$ python -q
>>> import numpy as np
>>> np.set_printoptions(suppress=True, linewidth=100)
>>> tidy = lambda a: np.round(a, 1) + 0
>>> F = np.load("data.npy")
>>> F
array([[-1, -2,  1,  3,  1],
       [ 0, -2,  0, -1, -2],
       [ 0,  0, -3,  1, -1],
       [ 0,  0,  0, -3,  2],
       [ 0,  0,  0,  0, -1]])
>>> Uu, sigma, Vt = np.linalg.svd(F)
>>> print(np.argmax(sigma[:-1] / (sigma[1:] + 1e-6)) + 1)
4
>>> A2 = Uu[:, :4] @ np.diag(sigma[:4]) @ Vt[:4]
>>> tidy(np.linalg.norm(F - A2) / np.linalg.norm(F))
np.float64(0.0)
>>> np.linalg.matrix_rank(A2)
np.int64(4)
>>> tidy(np.abs(F - A2).max())
np.float64(0.1)
>>> tidy(np.linalg.norm(F - A2, 2)), tidy(sigma[4])
(np.float64(0.2), np.float64(0.2))
>>> round(np.log10(np.linalg.cond(F)))
1
>>> tidy(np.linalg.norm(F, 2) / np.linalg.norm(F))
np.float64(0.7)
>>> print(np.argsort(-np.linalg.norm(F, axis=0).round(6), kind="stable")[:3])
[3 4 2]
>>> print([round(float(x), 1) for x in np.linalg.svd(F, compute_uv=False)[:3]])
[4.7, 3.8, 3.0]
>>> tidy(np.abs(np.linalg.svd(F)[2][-1]))
array([1. , 0.2, 0. , 0.1, 0.2])
>>> (F - F.T) / 2
array([[ 0. , -1. ,  0.5,  1.5,  0.5],
       [ 1. ,  0. ,  0. , -0.5, -1. ],
       [-0.5,  0. ,  0. ,  0.5, -0.5],
       [-1.5,  0.5, -0.5,  0. ,  1. ],
       [-0.5,  1. ,  0.5, -1. ,  0. ]])
>>> (F + F.T) / 2
array([[-1. , -1. ,  0.5,  1.5,  0.5],
       [-1. , -2. ,  0. , -0.5, -1. ],
       [ 0.5,  0. , -3. ,  0.5, -0.5],
       [ 1.5, -0.5,  0.5, -3. ,  1. ],
       [ 0.5, -1. , -0.5,  1. , -1. ]])
>>> tidy(np.abs(np.linalg.eigvals(F)).max())
np.float64(3.0)
>>> np.linalg.matrix_power(F, 4)
array([[   1,   30,  -40,  -36,   86],
       [   0,   16,    0,   65,  -20],
       [   0,    0,   81, -108,  108],
       [   0,    0,    0,   81,  -80],
       [   0,    0,    0,    0,    1]])
>>> np.allclose(F, F.T)
False
>>> q, V = np.linalg.qr(F[:, :3])[0], np.linalg.qr(F[:, 3:])[0]
>>> sigma = np.linalg.svd(q.T @ V, compute_uv=False)
>>> tidy(sigma)
array([1. , 0.5])
>>> print(tidy(np.degrees(np.arccos(sigma.clip(0, 1)))))
[13.6 60.3]
>>> tidy(np.linalg.det(F.T))
np.float64(-18.0)
>>> np.kron(np.eye(2, dtype=int), F)
array([[-1, -2,  1,  3,  1,  0,  0,  0,  0,  0],
       [ 0, -2,  0, -1, -2,  0,  0,  0,  0,  0],
       [ 0,  0, -3,  1, -1,  0,  0,  0,  0,  0],
       [ 0,  0,  0, -3,  2,  0,  0,  0,  0,  0],
       [ 0,  0,  0,  0, -1,  0,  0,  0,  0,  0],
       [ 0,  0,  0,  0,  0, -1, -2,  1,  3,  1],
       [ 0,  0,  0,  0,  0,  0, -2,  0, -1, -2],
       [ 0,  0,  0,  0,  0,  0,  0, -3,  1, -1],
       [ 0,  0,  0,  0,  0,  0,  0,  0, -3,  2],
       [ 0,  0,  0,  0,  0,  0,  0,  0,  0, -1]])
>>> tidy(np.linalg.det(F[::-1]))
np.float64(-18.0)
>>> print(tidy(np.linalg.eigvals(F).sum().real))
-10.0
>>> A2 = np.array([[4, 6, 4], [0, -1, -8], [1, 1, 9]])
>>> K = np.tril(A2)
>>> K
array([[ 4,  0,  0],
       [ 0, -1,  0],
       [ 1,  1,  9]])
>>> # triangular: eigenvalues sit on the diagonal
>>> [int(np.linalg.matrix_rank(np.linalg.matrix_power(K, p))) for p in range(1, 4)]
[3, 3, 3]
>>> tidy(np.linalg.norm(F, "nuc"))
np.float64(13.7)
>>> tidy(np.linalg.norm(F, axis=0))
array([1. , 2.8, 3.2, 4.5, 3.3])
>>> F[2] @ F[4]
np.int64(1)
>>> np.linalg.norm(F, axis=1).argmax()
np.int64(0)
>>> tidy(np.linalg.norm(F, 2))
np.float64(4.7)
>>> tidy(np.linalg.norm(F[2] - F[4]))
np.float64(3.2)
